% python3 -q
>>> import numpy as np
>>> import numpy.linalg as la
>>> np.set_printoptions(precision=2, suppress=True, linewidth=200, floatmode="fixed")
>>> cent = np.array([[8, 2, 0, 9, 9, 5]])
>>> rng = np.random.default_rng(22462)
>>> E = rng.normal(size=(38, 1)) @ cent + np.array([0, 2, 2, 2, 0, 1])
>>> E.round(2) + 0
array([[ -3.67,   1.08,   2.00,  -2.13,  -4.13,  -1.29],
       [ -4.50,   0.87,   2.00,  -3.07,  -5.07,  -1.81],
       [-15.27,  -1.82,   2.00, -15.18, -17.18,  -8.55],
       [  1.65,   2.41,   2.00,   3.86,   1.86,   2.03],
       [  3.98,   3.00,   2.00,   6.48,   4.48,   3.49],
       [ -1.59,   1.60,   2.00,   0.21,  -1.79,   0.00],
       [  5.53,   3.38,   2.00,   8.22,   6.22,   4.46],
       [ -7.99,   0.00,   2.00,  -6.99,  -8.99,  -3.99],
       [-12.18,  -1.05,   2.00, -11.70, -13.70,  -6.61],
       [  7.23,   3.81,   2.00,  10.14,   8.14,   5.52],
       [ -6.47,   0.38,   2.00,  -5.28,  -7.28,  -3.04],
       [-14.74,  -1.68,   2.00, -14.58, -16.58,  -8.21],
       [-11.21,  -0.80,   2.00, -10.61, -12.61,  -6.01],
       [  3.22,   2.80,   2.00,   5.62,   3.62,   3.01],
       [ -1.17,   1.71,   2.00,   0.68,  -1.32,   0.27],
       [ -6.00,   0.50,   2.00,  -4.75,  -6.75,  -2.75],
       [  2.28,   2.57,   2.00,   4.56,   2.56,   2.42],
       [ -5.04,   0.74,   2.00,  -3.67,  -5.67,  -2.15],
       [-12.13,  -1.03,   2.00, -11.65, -13.65,  -6.58],
       [ -6.96,   0.26,   2.00,  -5.83,  -7.83,  -3.35],
       [ -6.18,   0.46,   2.00,  -4.95,  -6.95,  -2.86],
       [ -0.23,   1.94,   2.00,   1.74,  -0.26,   0.85],
       [-13.78,  -1.45,   2.00, -13.50, -15.50,  -7.61],
       [  4.99,   3.25,   2.00,   7.62,   5.62,   4.12],
       [ -4.06,   0.98,   2.00,  -2.57,  -4.57,  -1.54],
       [ -0.53,   1.87,   2.00,   1.40,  -0.60,   0.67],
       [ -9.60,  -0.40,   2.00,  -8.80, -10.80,  -5.00],
       [  2.10,   2.52,   2.00,   4.36,   2.36,   2.31],
       [-14.72,  -1.68,   2.00, -14.56, -16.56,  -8.20],
       [ -7.55,   0.11,   2.00,  -6.50,  -8.50,  -3.72],
       [-13.60,  -1.40,   2.00, -13.30, -15.30,  -7.50],
       [ -2.46,   1.39,   2.00,  -0.77,  -2.77,  -0.54],
       [  7.87,   3.97,   2.00,  10.86,   8.86,   5.92],
       [ 12.72,   5.18,   2.00,  16.31,  14.31,   8.95],
       [  7.80,   3.95,   2.00,  10.78,   8.78,   5.88],
       [ -2.36,   1.41,   2.00,  -0.65,  -2.65,  -0.47],
       [  2.01,   2.50,   2.00,   4.26,   2.26,   2.26],
       [  4.19,   3.05,   2.00,   6.72,   4.72,   3.62]])
>>> rank = la.matrix_rank(E)
>>> rank
np.int64(2)
>>> N = la.svd(E)[2][rank:].T
>>> np.allclose(E @ N, 0)
True
>>> N.shape
(6, 4)
>>> la.matrix_rank(E.T @ E), la.matrix_rank(E @ E.T)
(np.int64(2), np.int64(2))
>>> data = np.load("m.npy")
>>> data
array([[  5,   2,   4,   5,   8,   3,   2,  -9,   3],
       [  6,   7,   2,   4,   5,   0,   8,   0,   0],
       [  7,   3,   9,   4,   6,   1,   8,  -3,   5],
       [  7,   0,   1,   9,   1,   0,   4,   0,   2],
       [  2,   6,   8,   0,   8,   5,   0, -15,   5]])
>>> out = data + rng.integers(-2, 3, (5, 4)) @ rng.integers(-2, 3, (4, 9))
>>> out
array([[ 13,   4,   3,   6,  14,  -1,   4,  -7,   3],
       [  4,  12,   4,  -3,   7,   3,   9,   0,  -6],
       [  7,   4,   9,   4,  10,   2,   8,  -3,   4],
       [ -1,  -4,   1,  11,  -3,   4,   2,  -2,   4],
       [  0,   5,   9,   5,   2,   4,  -8, -18,   8]])
>>> out - data
array([[ 8,  2, -1,  1,  6, -4,  2,  2,  0],
       [-2,  5,  2, -7,  2,  3,  1,  0, -6],
       [ 0,  1,  0,  0,  4,  1,  0,  0, -1],
       [-8, -4,  0,  2, -4,  4, -2, -2,  2],
       [-2, -1,  1,  5, -6, -1, -8, -3,  3]])
>>> la.matrix_rank(out - data, tol=1e-8)
np.int64(4)
